$ python3 -q
>>> import numpy as np
>>> np.set_printoptions(precision=1, suppress=True, linewidth=120)
>>> data = np.loadtxt("data.csv", delimiter=",")
>>> data
array([[ 1.,  1.,  1.,  1., -1., -1., -1., -1.],
       [ 1.,  1., -1., -1., -1., -1.,  1.,  1.],
       [ 1.,  1., -1., -1.,  1.,  1., -1., -1.]])
>>> rng = np.random.default_rng(51551)
>>> Y = data + rng.integers(-2, 3, (3, 1)) @ rng.integers(-2, 3, (1, 8))
>>> Y
array([[ 1.,  1.,  1.,  1., -1., -1., -1., -1.],
       [ 3.,  5.,  1.,  1., -3., -5., -1.,  1.],
       [ 0., -1., -2., -2.,  2.,  3.,  0., -1.]])
>>> np.abs(Y - data).sum(axis=1)
array([ 0., 18.,  9.])
>>> np.linalg.matrix_rank(Y - data, tol=1e-8)
np.int64(1)
>>> E = np.array([[3, -1, 1], [-3, 1, 1], [-2, 0, -2], [-2, -2, -2], [3, -3, -2]]) * (rng.random((5, 3)) < 0.3)
>>> E
array([[ 0, -1,  0],
       [ 0,  1,  1],
       [ 0,  0,  0],
       [ 0,  0,  0],
       [ 3,  0,  0]])
>>> t = np.radians(135)
>>> R = np.eye(8)
>>> R[4, 4] = R[5, 5] = np.cos(t)
>>> R[4, 5], R[5, 4] = -np.sin(t), np.sin(t)
>>> R
array([[ 1. ,  0. ,  0. ,  0. ,  0. ,  0. ,  0. ,  0. ],
       [ 0. ,  1. ,  0. ,  0. ,  0. ,  0. ,  0. ,  0. ],
       [ 0. ,  0. ,  1. ,  0. ,  0. ,  0. ,  0. ,  0. ],
       [ 0. ,  0. ,  0. ,  1. ,  0. ,  0. ,  0. ,  0. ],
       [ 0. ,  0. ,  0. ,  0. , -0.7, -0.7,  0. ,  0. ],
       [ 0. ,  0. ,  0. ,  0. ,  0.7, -0.7,  0. ,  0. ],
       [ 0. ,  0. ,  0. ,  0. ,  0. ,  0. ,  1. ,  0. ],
       [ 0. ,  0. ,  0. ,  0. ,  0. ,  0. ,  0. ,  1. ]])
>>> Y = data @ R.T
>>> np.linalg.svd(data, compute_uv=False), np.linalg.svd(Y, compute_uv=False)
(array([2.8, 2.8, 2.8]), array([2.8, 2.8, 2.8]))
>>> np.round(np.linalg.det(R), 1), round(np.trace(R), 1)
(np.float64(1.0), np.float64(4.6))
>>> x = np.array([6, 9, 8])
>>> np.sign((E @ x).round(6))
array([-1,  1,  0,  0,  1])
>>> E @ np.eye(3)[2]
array([0., 1., 0., 0., 0.])
>>> E @ np.ones(3)
array([-1.,  2.,  0.,  0.,  3.])
>>> mat = np.load("x.npy")
>>> mat
array([[-2, -4,  4, -1,  0],
       [-4, -6, -3,  2,  0],
       [ 4, -3,  6, -2, -1],
       [-1,  2, -2, -6,  0],
       [ 0,  0, -1,  0,  2]])
>>> U, sv, Vt = np.linalg.svd(mat, full_matrices=False)
>>> sv
array([9.5, 9. , 6.1, 2.4, 2. ])
>>> np.allclose(U * sv @ Vt, mat)
True
>>> U.shape, sv.shape, Vt.shape
((5, 5), (5,), (5, 5))
>>> np.round(U.T @ mat @ Vt.T, 1) + 0
array([[9.5, 0. , 0. , 0. , 0. ],
       [0. , 9. , 0. , 0. , 0. ],
       [0. , 0. , 6.1, 0. , 0. ],
       [0. , 0. , 0. , 2.4, 0. ],
       [0. , 0. , 0. , 0. , 2. ]])
>>> M = np.load("sample5.npy")
>>> M
array([[ 3.,  0.,  2.],
       [ 0.,  1.,  0.],
       [ 0.,  3., -3.]])
>>> x = np.array([-5, -2, 4])
>>> h1 = np.maximum(M @ x, 0)
>>> np.maximum(M @ (3 * x), 0)
array([0., 0., 0.])
>>> M.T @ h1
array([0., 0., 0.])
>>> np.maximum(M @ x, 0) - np.maximum(-M @ x, 0)
array([ -7.,  -2., -18.])
>>> M * (h1 > 1e-9)[:, None]
array([[ 0.,  0.,  0.],
       [ 0.,  0.,  0.],
       [ 0.,  0., -0.]])
>>> labels = rng.permutation(3)
>>> Y = M[:, labels] * rng.choice([-1, 1], 3)
>>> Y
array([[-0.,  2.,  3.],
       [-1.,  0.,  0.],
       [-3., -3.,  0.]])
>>> U, _, Vt = np.linalg.svd(M.T @ Y)
>>> np.round(np.linalg.lstsq(M, Y)[0], 1) + 0
array([[ 0.,  0.,  1.],
       [-1.,  0.,  0.],
       [ 0.,  1.,  0.]])
>>> labels
array([1, 2, 0])
>>> labels = rng.permutation(3)
>>> labels
array([1, 0, 2])
>>> Y = M[labels][:, labels]
>>> np.diag(Y)
array([ 1.,  3., -3.])
>>> np.round(np.linalg.det(Y), 1), round(np.linalg.det(M[labels]), 1)
(np.float64(-9.0), np.float64(9.0))
>>> x = np.array([0, 3, 2, 4, 4])
>>> h1 = np.maximum(mat @ x, 0)
>>> np.maximum(mat @ (3 * x), 0)
array([ 0,  0,  0,  0, 18])
>>> np.flatnonzero(h1 > 1e-9)
array([4])
>>> mat * (h1 > 1e-9)[:, None]
array([[ 0,  0,  0,  0,  0],
       [ 0,  0,  0,  0,  0],
       [ 0,  0,  0,  0,  0],
       [ 0,  0,  0,  0,  0],
       [ 0,  0, -1,  0,  2]])
>>> F = np.load("layer10.npy")
>>> F
array([[-2, -2],
       [-1,  0]])
>>> np.trace(F)
np.int64(-2)
>>> (F + F.T) / 2
array([[-2. , -1.5],
       [-1.5,  0. ]])
>>> np.allclose(F @ F.T, F.T @ F)
False
>>> round(np.linalg.det(F), 1)
np.float64(-2.0)
>>> labels = rng.permutation(2)
>>> labels
array([1, 0])
>>> Y = F[labels][:, labels]
>>> Y
array([[ 0, -1],
       [-2, -2]])
>>> np.allclose(Y, F)
False
>>> np.sort(np.abs(np.linalg.eigvals(Y)))
array([0.7, 2.7])
>>> feats = np.loadtxt("dump.csv", delimiter=",")
>>> feats
array([[-20. ,   1.3,   0.8],
       [  4. ,  -0.7,   0.3],
       [ 32. ,   0.2,  -0.1],
       [ -4. ,   0.2,  -0.4],
       [ -6. ,  -0.7,   1.1]])
>>> np.argsort(-np.linalg.norm(feats, axis=0).round(6), kind="stable")[:3]
array([0, 1, 2])
>>> [round(float(x), 1) for x in np.linalg.svd(feats, compute_uv=False)[:3]]
[38.6, 1.6, 1.3]
>>> np.linalg.cond(feats) > 100
np.False_
>>> round(np.log10(np.linalg.cond(feats)))
1
>>> X = np.array([[8, 0, 16, -7, 0, -14],
...     [8, 8, 16, -7, -7, -14],
...     [0, 0, 8, 0, 0, -7],
...     [-3, 0, -6, 1, 0, 2],
...     [-3, -3, -6, 1, 1, 2],
...     [0, 0, -3, 0, 0, 1]])
>>> Q, V = np.linalg.qr(X[:, :5])[0], np.linalg.qr(X[:, 5:])[0]
>>> sv = np.linalg.svd(Q.T @ V, compute_uv=False)
>>> sv
array([1.])
>>> round(float(np.linalg.norm(Q @ Q.T - V @ V.T, 2)), 1)
1.0
>>> np.degrees(np.arccos(sv.clip(0, 1)))
array([4.1])
>>> x = np.array([0, 4, 1, 1, 3, 0])
>>> np.sign((X @ x).round(6))
array([ 1,  1,  1, -1, -1, -1])
>>> (X @ x).argmax()
np.int64(1)
>>> (X * x).sum(axis=1)
array([  9,  20,   8,  -5, -14,  -3])
>>> np.linalg.norm(X @ x) <= np.linalg.norm(X, 2) * np.linalg.norm(x) + 1e-9
np.True_
>>> Q, R = np.linalg.qr(X)
>>> np.round(abs(R[0, 0]), 1), round(float(np.linalg.norm(X[:, 0])), 1)
(np.float64(12.1), 12.1)
>>> np.abs(np.diag(R))
array([12.1,  6. ,  8.5,  2.2,  1.1,  1.5])
>>> Q.round(1) + 0
array([[-0.7,  0.7,  0. , -0.2,  0.2,  0. ],
       [-0.7, -0.7,  0. , -0.2, -0.2,  0. ],
       [ 0. ,  0. , -0.9,  0. ,  0. ,  0.4],
       [ 0.2, -0.2,  0. , -0.7,  0.7,  0. ],
       [ 0.2,  0.2,  0. , -0.7, -0.7,  0. ],
       [ 0. ,  0. ,  0.4,  0. ,  0. ,  0.9]])
>>> np.linalg.matrix_rank(X)
np.int64(6)
>>> np.count_nonzero(X)
np.int64(24)
>>> X.mean(axis=0)
array([ 1.7,  0.8,  4.2, -2. , -1. , -5. ])
>>> np.diff(X, axis=0)
array([[  0,   8,   0,   0,  -7,   0],
       [ -8,  -8,  -8,   7,   7,   7],
       [ -3,   0, -14,   1,   0,   9],
       [  0,  -3,   0,   0,   1,   0],
       [  3,   3,   3,  -1,  -1,  -1]])
>>> X.sum(axis=0)
array([ 10,   5,  25, -12,  -6, -30])
>>> np.round(np.linalg.norm(X), 1)
np.float64(38.4)
>>> X - X[0]
array([[  0,   0,   0,   0,   0,   0],
       [  0,   8,   0,   0,  -7,   0],
       [ -8,   0,  -8,   7,   0,   7],
       [-11,   0, -22,   8,   0,  16],
       [-11,  -3, -22,   8,   1,  16],
       [ -8,   0, -19,   7,   0,  15]])
>>> np.linalg.svd(X, compute_uv=False)
array([37.1,  8.1,  4.5,  4. ,  0.9,  0.5])
>>> J = np.array([[-0.3, 0.3, 2.2, -1.5],
...     [1.9, -0.9, 0.4, 2.2],
...     [-0.3, -0.9, 0.9, -0.2],
...     [-2.3, -1.2, -0.6, -0.3],
...     [-1.7, 0.4, -0.1, -0.6],
...     [-2.5, -2.0, 5.0, 0.0],
...     [0.9, -3.1, 0.5, -0.3],
...     [0.1, 0.5, 0.7, -0.8],
...     [-1.2, 0.6, 0.8, 0.1],
...     [-0.6, 2.0, -1.7, 1.5],
...     [0.7, 0.8, 0.1, -1.7]])
>>> Ac = J - J.mean(axis=0)
>>> U, sv, Vt = np.linalg.svd(Ac, full_matrices=False)
>>> np.linalg.matrix_rank(Ac)
np.int64(4)
